$ python3 -q
>>> import numpy as np
>>> from numpy import linalg as LA
>>> np.set_printoptions(suppress=True, linewidth=140)
>>> K = np.load("case7.npy")
>>> K.round(2) + 0
array([[-0.6 ,  0.16,  0.2 ,  0.08, -0.61,  0.13, -0.03],
       [-0.21, -0.19,  0.22, -0.28, -0.13,  0.16,  0.03],
       [-0.14, -0.09, -0.06,  0.59,  0.27, -0.32,  0.27],
       [ 0.11,  0.19, -0.13,  0.05, -0.37, -0.37,  0.33],
       [ 0.57, -0.4 ,  0.12,  0.15, -0.51, -0.06,  0.11],
       [-0.07, -0.13,  0.1 ,  0.03,  0.23, -0.07, -0.24],
       [ 0.21, -0.08, -0.29, -0.16, -0.19,  0.07, -0.21],
       [-0.18, -0.36,  0.43,  0.31, -0.06, -0.26, -0.05],
       [ 0.14, -0.04,  0.4 ,  0.12,  0.17,  0.62,  0.42],
       [ 0.07,  0.  ,  0.01, -0.17,  0.02,  0.06,  0.46],
       [ 0.11, -0.11,  0.52, -0.47,  0.14, -0.41, -0.11],
       [ 0.28,  0.75,  0.39,  0.13, -0.02, -0.11, -0.06],
       [ 0.21, -0.01,  0.11,  0.38, -0.06,  0.27, -0.54]])
>>> out = np.c_[K[:, :6] @ np.array([[8, 8, 4, 0, 5, 9],
...     [2, 6, 5, -8, 5, 5],
...     [-3, 1, -7, 0, 2, 7],
...     [0, -9, -5, -7, 4, -3],
...     [2, 9, 5, -8, 7, -4],
...     [-7, -3, 1, 7, 5, -3]]), np.array([3, 1, 1, -1, -2, -2, -2, 0, -1, 1, 2, 2, 1])]
>>> out.round(2)
array([[ -7.2 , -10.19,  -6.26,   3.89,  -5.05,  -1.41,   3.  ],
       [ -4.14,  -1.75,  -2.43,   5.67,  -2.8 ,  -0.43,   1.  ],
       [  1.61,  -3.65,  -2.53,  -7.77,   1.4 ,  -4.05,   1.  ],
       [  3.51,  -0.77,  -0.16,  -1.61,  -2.98,   3.44,  -1.  ],
       [  2.74,  -3.51,  -3.92,   5.82,  -2.17,   5.71,  -2.  ],
       [ -0.19,   0.74,  -0.69,  -1.54,   0.63,  -1.44,  -2.  ],
       [  1.54,   0.43,   2.36,   3.73,  -1.52,   0.55,  -2.  ],
       [ -1.72,  -5.6 ,  -7.6 ,  -0.66,  -2.28,  -0.26,   0.  ],
       [ -4.13,  -0.1 ,  -1.52,   2.48,   6.05,   0.95,  -1.  ],
       [  0.16,   2.1 ,   1.17,   1.42,   0.14,   0.96,   1.  ],
       [  2.2 ,   7.43,  -1.15,   0.19,  -1.93,   6.2 ,   2.  ],
       [  3.31,   6.16,   1.3 ,  -7.54,   5.82,   9.08,   2.  ],
       [ -0.65,  -3.03,  -1.9 ,  -0.17,   3.61,   0.94,   1.  ]])
>>> np.round(LA.norm(LA.qr(K)[0].T @ out, axis=0) ** 2 / ((out ** 2).sum(axis=0) + 1e-12), 2)
array([1.  , 1.  , 1.  , 1.  , 1.  , 1.  , 0.61])
>>> np.round(LA.lstsq(K, out[:, 0])[0], 2) + 0
array([ 8.,  2., -3.,  0.,  2., -7.,  0.])
>>> LA.matrix_rank(out)
np.int64(7)
>>> np.round(LA.norm(out - K @ LA.lstsq(K, out)[0], axis=0), 2) + 0
array([0.  , 0.  , 0.  , 0.  , 0.  , 0.  , 3.69])
